% python3 -q
>>> import numpy as np
>>> from numpy import linalg as LA
>>> np.set_printoptions(precision=2, suppress=True, linewidth=100)
>>> tidy = lambda a: np.round(a, 2) + 0
>>> data = np.load("data.npy")
>>> print(data)
[[ 0  3  0  0]
 [ 0  0 -3 -1]
 [ 0  0  0 -3]
 [ 0  0  0  0]]
>>> # triangular, det is the product of the diagonal
>>> print(tidy(LA.norm(data, 2) / LA.norm(data)))
0.67
>>> print(LA.matrix_rank(data, rtol=0.1))
3
>>> print(tidy(LA.det(2 * data)), tidy(LA.det(data)))
0.0 0.0
>>> print(np.kron(np.eye(2, dtype=int), data))
[[ 0  3  0  0  0  0  0  0]
 [ 0  0 -3 -1  0  0  0  0]
 [ 0  0  0 -3  0  0  0  0]
 [ 0  0  0  0  0  0  0  0]
 [ 0  0  0  0  0  3  0  0]
 [ 0  0  0  0  0  0 -3 -1]
 [ 0  0  0  0  0  0  0 -3]
 [ 0  0  0  0  0  0  0  0]]
>>> print(tidy(LA.eigvals(data)))
[0. 0. 0. 0.]
>>> print(np.abs(np.diag(LA.qr(data)[1])) > 1e-9)
[False False False False]
>>> print(tidy(data @ LA.pinv(data) @ data))
[[ 0.  3.  0.  0.]
 [ 0.  0. -3. -1.]
 [ 0.  0.  0. -3.]
 [ 0.  0.  0.  0.]]
>>> print(tidy(np.trace(LA.pinv(data) @ data)))
3.0
>>> print(LA.lstsq(data[:-1].T, data[-1])[2])
3
>>> W1 = np.array([[-1, -2, 0, -3], [-2, -2, -2, -1], [2, -1, 1, 1], [3, -3, -3, -3]])
>>> b = np.array([2, 2, 0, 2])
>>> H = np.maximum(data @ W1 + b, 0)
>>> print(LA.matrix_rank(H))
3
>>> print((H > 0).astype(int))
[[0 0 0 0]
 [0 1 0 1]
 [0 1 1 1]
 [1 1 0 1]]
>>> print(H)
[[ 0  0  0  0]
 [ 0  8  0  2]
 [ 0 11  9 11]
 [ 2  2  0  2]]
>>> C = np.array([[3, 2], [3, 0], [2, 2], [1, 3]])
>>> print(W1 @ C)
[[-12 -11]
 [-17 -11]
 [  6   9]
 [ -9  -9]]
>>> T = np.stack([data, -2 * data, data[::-1]])
>>> print(np.einsum("bij,cij->bc", T, T))
[[ 28 -56   6]
 [-56 112 -12]
 [  6 -12  28]]
>>> rng = np.random.default_rng(409)
>>> arr = rng.normal(size=(29, 8))
>>> arr = 5 * arr / LA.norm(arr, axis=1, keepdims=True)
>>> print(tidy(arr))
[[-1.18 -1.54 -0.31  2.41  1.68 -1.67 -2.65  1.64]
 [-2.03 -2.22 -1.7  -0.98  0.44  1.92 -0.92  2.72]
 [-0.77  2.46 -1.    0.29 -2.69  1.58  2.09  1.79]
 [-3.27  1.83 -1.17 -1.65  0.9  -1.6   1.03 -1.57]
 [ 3.42  2.68 -1.33  0.81  1.84  0.25 -0.44 -0.26]
 [-1.23  0.46  1.06 -1.22 -3.96  0.35  0.8  -2.05]
 [ 0.39 -4.02  0.43 -0.75 -2.39  0.62  0.47 -1.29]
 [ 0.81  0.57  2.38 -0.75  1.39  3.84  0.22  1.01]
 [-2.05  0.2  -1.57  2.14 -1.55 -0.96  1.49  2.86]
 [ 2.09  1.78  2.24  1.19 -0.32  1.27  3.05 -0.12]
 [ 1.11 -3.88  0.5  -0.57  0.8  -2.64  0.17 -0.71]
 [-1.15 -0.22 -0.65  1.53  1.8   2.98  0.31 -2.94]
 [ 3.65 -2.06 -1.78  1.33  1.31  0.8  -0.33  0.15]
 [ 1.88  1.61  1.14 -2.17  1.2  -0.95 -1.46  2.89]
 [-0.62 -2.48  0.43 -2.65  0.07  1.29 -2.65 -1.6 ]
 [ 2.56  1.87 -1.9  -3.09 -1.04  0.79  0.33  0.06]
 [-1.55  0.63  2.4   2.97 -1.93  1.74  0.6  -0.73]
 [ 1.37 -1.12 -1.85  1.52  3.91  0.06  0.73  0.57]
 [ 1.22  2.41 -1.82  1.96 -2.67  1.72  0.64 -0.24]
 [-1.83  2.62  0.1  -2.49 -1.56 -0.42 -0.88  2.28]
 [-1.32  2.08  2.29 -2.23 -0.81 -1.98  1.24 -1.6 ]
 [ 1.53 -1.38 -0.34  1.1   0.06 -2.39 -1.61 -3.34]
 [-1.13  2.33 -1.72 -1.2  -3.15  0.08  1.81  0.79]
 [ 1.68  0.73 -0.65  0.42  0.39 -4.2  -1.09  1.44]
 [-0.73 -2.87 -2.41 -1.89  0.92  2.    0.46 -1.34]
 [-2.59  0.89  2.08  2.27  0.08  1.55 -1.14  2.08]
 [-1.85  3.34 -0.66  0.33  0.89 -1.86 -1.58 -1.77]
 [-0.69 -2.62 -3.26  0.37  2.28  0.92  0.56 -0.72]
 [ 1.35 -1.35  0.58 -4.39 -1.05  0.51 -0.38  0.48]]
>>> gram = arr.T @ arr
>>> print((arr @ arr.T).shape)
(29, 29)
>>> print(np.allclose(gram, gram.T))
True
>>> print(LA.matrix_rank(gram))
8
>>> print(tidy(np.diag(gram)))
[ 95.96 130.71  73.34 101.75  95.64  93.49  50.55  83.56]
>>> print(tidy(LA.eigvalsh(gram)[::-1]))
[170.73 113.22 105.81  92.57  82.    69.51  60.64  30.52]
>>> print(np.trace(gram), (arr ** 2).sum())
725.0 725.0
>>> print(tidy(LA.svd(arr, compute_uv=False) ** 2))
[170.73 113.22 105.81  92.57  82.    69.51  60.64  30.52]
>>> C = arr[[17, 9]].astype(float)
>>> for _ in range(5):
...     idx = LA.norm(arr[:, None] - C, axis=-1).argmin(axis=1)
...     C = np.array([arr[idx == j].mean(axis=0) for j in range(2)])
... 
>>> print(idx)
[0 0 1 0 0 1 1 1 1 1 0 0 0 0 0 1 1 0 1 1 1 0 1 0 0 1 0 0 1]
>>> print(tidy(C))
[[ 0.21 -0.68 -0.94 -0.01  1.23 -0.34 -0.63 -0.32]
 [-0.29  0.92  0.4  -0.38 -1.55  0.76  0.74  0.38]]
>>> print(tidy(C[1] - C[0]))
[-0.5   1.6   1.33 -0.37 -2.78  1.1   1.37  0.7 ]
>>> print(np.bincount(idx))
[15 14]
>>> Xs = arr - arr.mean(axis=0)
>>> Uu, sigma, Vt = LA.svd(Xs, full_matrices=False)
>>> print(np.abs(Vt[0]).argmax())
1
>>> print(LA.matrix_rank(Xs))
8
>>> print(np.abs(Uu[:, 0]).argmax())
2
>>> print(tidy(sigma))
[13.05 10.61 10.28  9.58  9.02  8.18  7.78  5.5 ]
>>> print((np.sign(Uu[:, 0]) == np.sign(Uu[0, 0])).astype(int))
[1 1 0 0 1 0 1 0 0 0 1 1 1 0 1 0 0 1 0 0 0 1 0 1 1 0 0 1 1]
>>> print(tidy(sigma ** 2 / (sigma ** 2).sum()))
[0.24 0.16 0.15 0.13 0.11 0.09 0.08 0.04]
>>> print(tidy(np.abs(Vt[-1])))
[0.11 0.13 0.23 0.13 0.37 0.22 0.83 0.13]
>>> print(np.searchsorted(np.cumsum(sigma ** 2) / (sigma ** 2).sum(), 0.9) + 1)
7
>>> print(tidy(Vt[0] * np.sign(Vt[0, np.abs(Vt[0]).argmax()])))
[-0.27  0.72  0.21 -0.08 -0.52  0.04  0.23  0.16]
>>> q, R = LA.qr(arr)
>>> print(q.shape, R.shape)
(29, 8) (8, 8)
>>> print(tidy(np.abs(np.diag(R))))
[ 9.8  11.39  8.46 10.08  8.88  9.59  6.19  8.91]
>>> print(tidy(R))
[[ 9.8  -1.02 -0.65 -0.23  2.15 -0.35 -0.14 -0.22]
 [ 0.   11.39  1.13  0.2  -2.57 -0.62  1.71  1.63]
 [ 0.    0.    8.46 -0.27 -1.45  0.21 -0.46 -0.42]
 [ 0.    0.    0.   10.08  1.86  0.33  0.4   0.27]
 [ 0.    0.    0.    0.   -8.88  0.9   2.44 -0.19]
 [ 0.    0.    0.    0.    0.   -9.59 -1.72 -0.29]
 [ 0.    0.    0.    0.    0.    0.   -6.19  1.08]
 [ 0.    0.    0.    0.    0.    0.    0.   -8.91]]
>>> W0 = np.loadtxt("w.csv", delimiter=",")
>>> print(tidy(W0))
[[0.4  0.4  0.2 ]
 [0.4  0.2  0.4 ]
 [0.33 0.33 0.33]]
>>> # rows sum to 1
>>> Uu, sigma, Vt = LA.svd(W0, full_matrices=False)
>>> print(tidy(Uu.T @ W0 @ Vt.T))
[[1.   0.   0.  ]
 [0.   0.2  0.  ]
 [0.   0.   0.07]]
>>> print(tidy(np.abs(Vt[0])))
[0.65 0.54 0.54]
>>> print(Uu.shape, sigma.shape, Vt.shape)
(3, 3) (3,) (3, 3)
>>> print((sigma > 1e-8).sum())
3
>>> print(tidy(Uu.T @ Uu))
[[1. 0. 0.]
 [0. 1. 0.]
 [0. 0. 1.]]
>>> print(tidy(sigma / sigma[0]))
[1.   0.2  0.07]
>>> f = np.array([0, -2, -3])
>>> A2 = W0 + np.outer(f, np.eye(3)[0])
>>> print(tidy(A2))
[[ 0.4   0.4   0.2 ]
 [-1.6   0.2   0.4 ]
 [-2.67  0.33  0.33]]
>>> print(tidy(LA.det(A2) / LA.det(W0)), tidy(1 + LA.solve(W0, f)[0]))
18.0 18.0
